$ python3 -q
>>> import numpy as np
>>> import numpy.linalg as la
>>> np.set_printoptions(precision=3, suppress=True, linewidth=120, sign=" ")
>>> tidy = lambda a: np.round(a, 3) + 0
>>> F = np.array([[0, 1], [1, 0]])
>>> F
array([[ 0,  1],
       [ 1,  0]])
>>> tidy(la.eigvalsh(F).min())
np.float64(-1.0)
>>> [round(float(la.det(F[:i, :i])), 2) + 0 for i in range(1, 3)]
[0.0, -1.0]
>>> ev, vecs = la.eigh(F)
>>> x = np.array([2, 3])
>>> x @ F @ x
np.int64(12)
>>> np.abs(F).sum(axis=1).max(), np.abs(ev).max()
(np.int64(1), np.float64(1.0))
>>> tidy(la.eigvalsh(F[1:, 1:]))
array([ 0.])
>>> ev, vecs = la.eig(F)
>>> tidy(np.sort(la.eigvals(F.T)))
array([-1.,  1.])
>>> tidy(np.sort(la.eigvals(F @ F)))
array([ 1.,  1.])
>>> F[:, 0] @ F[:, 1]
np.int64(0)
>>> F @ F.T
array([[ 1,  0],
       [ 0,  1]])
>>> tidy(la.svd(F, compute_uv=False))
array([ 1.,  1.])
>>> hat = np.triu(np.array([[9, 7], [9, 2]]), 1) + np.eye(2)
>>> other = hat @ F @ la.inv(hat)
>>> tidy(la.det(other))
np.float64(-1.0)
>>> other
array([[  7., -48.],
       [  1.,  -7.]])
>>> np.trace(other), np.trace(F)
(np.float64(0.0), np.int64(0))
>>> la.matrix_rank(other)
np.int64(2)
>>> hat @ F - F @ hat
array([[ 7.,  0.],
       [ 0., -7.]])
>>> arr = np.load("mat.npy")
>>> arr
array([[ 1, -1, -1,  1,  1, -1, -1,  1],
       [ 1, -1,  1, -1, -1,  1, -1,  1],
       [ 1,  1,  1,  1,  1,  1,  1,  1]])
>>> x = np.array([3, 1, 1, 0, 3, 0, 2, 0])
>>> h = np.maximum(arr @ x, 0)
>>> np.flatnonzero(h > 1e-9)
array([ 0,  2])
>>> arr * (h > 1e-9)[:, None]
array([[ 1, -1, -1,  1,  1, -1, -1,  1],
       [ 0,  0,  0,  0,  0,  0,  0,  0],
       [ 1,  1,  1,  1,  1,  1,  1,  1]])
